% ipython --no-banner

In [1]: import numpy as np

In [2]: np.set_printoptions(precision=4, suppress=True, linewidth=200, legacy="1.25")

In [3]: feats = np.load("sample15.npy")

In [4]: print(feats)
[[ 0.6196 -0.0297 -0.3152 -0.2196  0.2953]
 [-0.0297  0.0015  0.0091  0.0189 -0.0143]
 [-0.3152  0.0091  0.4997 -0.3616 -0.1406]
 [-0.2196  0.0189 -0.3616  0.7381 -0.1181]
 [ 0.2953 -0.0143 -0.1406 -0.1181  0.141 ]]

In [5]: Uu, s, Vh = np.linalg.svd(feats)

In [6]: print(s.round(4) + 0)
[1. 1. 0. 0. 0.]

In [7]: print(np.argmax(s[:-1] / (s[1:] + 1e-6)) + 1)
2

In [8]: other = Uu[:, :2] @ np.diag(s[:2]) @ Vh[:2]

In [9]: print(np.linalg.matrix_rank(feats, rtol=0.05))
2

In [10]: print(other)
[[ 0.6196 -0.0297 -0.3152 -0.2196  0.2953]
 [-0.0297  0.0015  0.0091  0.0189 -0.0143]
 [-0.3152  0.0091  0.4997 -0.3616 -0.1406]
 [-0.2196  0.0189 -0.3616  0.7381 -0.1181]
 [ 0.2953 -0.0143 -0.1406 -0.1181  0.141 ]]

In [11]: print(round(np.linalg.eigvals(feats).sum().real, 4))
2.0

In [12]: print(np.kron(np.eye(2, dtype=int), feats))
[[ 0.6196 -0.0297 -0.3152 -0.2196  0.2953  0.     -0.     -0.     -0.      0.    ]
 [-0.0297  0.0015  0.0091  0.0189 -0.0143 -0.      0.      0.      0.     -0.    ]
 [-0.3152  0.0091  0.4997 -0.3616 -0.1406 -0.      0.      0.     -0.     -0.    ]
 [-0.2196  0.0189 -0.3616  0.7381 -0.1181 -0.      0.     -0.      0.     -0.    ]
 [ 0.2953 -0.0143 -0.1406 -0.1181  0.141   0.     -0.     -0.     -0.      0.    ]
 [ 0.     -0.     -0.     -0.      0.      0.6196 -0.0297 -0.3152 -0.2196  0.2953]
 [-0.      0.      0.      0.     -0.     -0.0297  0.0015  0.0091  0.0189 -0.0143]
 [-0.      0.      0.     -0.     -0.     -0.3152  0.0091  0.4997 -0.3616 -0.1406]
 [-0.      0.     -0.      0.     -0.     -0.2196  0.0189 -0.3616  0.7381 -0.1181]
 [ 0.     -0.     -0.     -0.      0.      0.2953 -0.0143 -0.1406 -0.1181  0.141 ]]

In [13]: print(round(float(np.linalg.det(feats[::-1])), 4))
0.0

In [14]: print(np.round(np.poly(feats), 4) + 0)
[ 1. -2.  1.  0.  0.  0.]

In [15]: print(round(float(np.linalg.det(feats.T)), 4))
0.0

In [16]: w, V = np.linalg.eigh(feats)

In [17]: x0 = np.array([1, 2, 1, 8, 8])

In [18]: print(round(float(np.abs(feats).sum(axis=1).max()), 4), np.abs(w).max())
1.4794 1.0

In [19]: print(round(float(x0 @ feats @ x0), 4))
34.8827

In [20]: print(np.round(np.linalg.eigvalsh(feats[1:, 1:]), 4) + 0)
[0.     0.     0.3804 1.    ]

In [21]: print(round(x0 @ feats @ x0 / (x0 @ x0), 4), round(float(w[0]), 4), w[-1])
0.2603 -0.0 1.0

In [22]: print(V * np.maximum(w, 0) @ V.T)
[[ 0.6196 -0.0297 -0.3152 -0.2196  0.2953]
 [-0.0297  0.0015  0.0091  0.0189 -0.0143]
 [-0.3152  0.0091  0.4997 -0.3616 -0.1406]
 [-0.2196  0.0189 -0.3616  0.7381 -0.1181]
 [ 0.2953 -0.0143 -0.1406 -0.1181  0.141 ]]
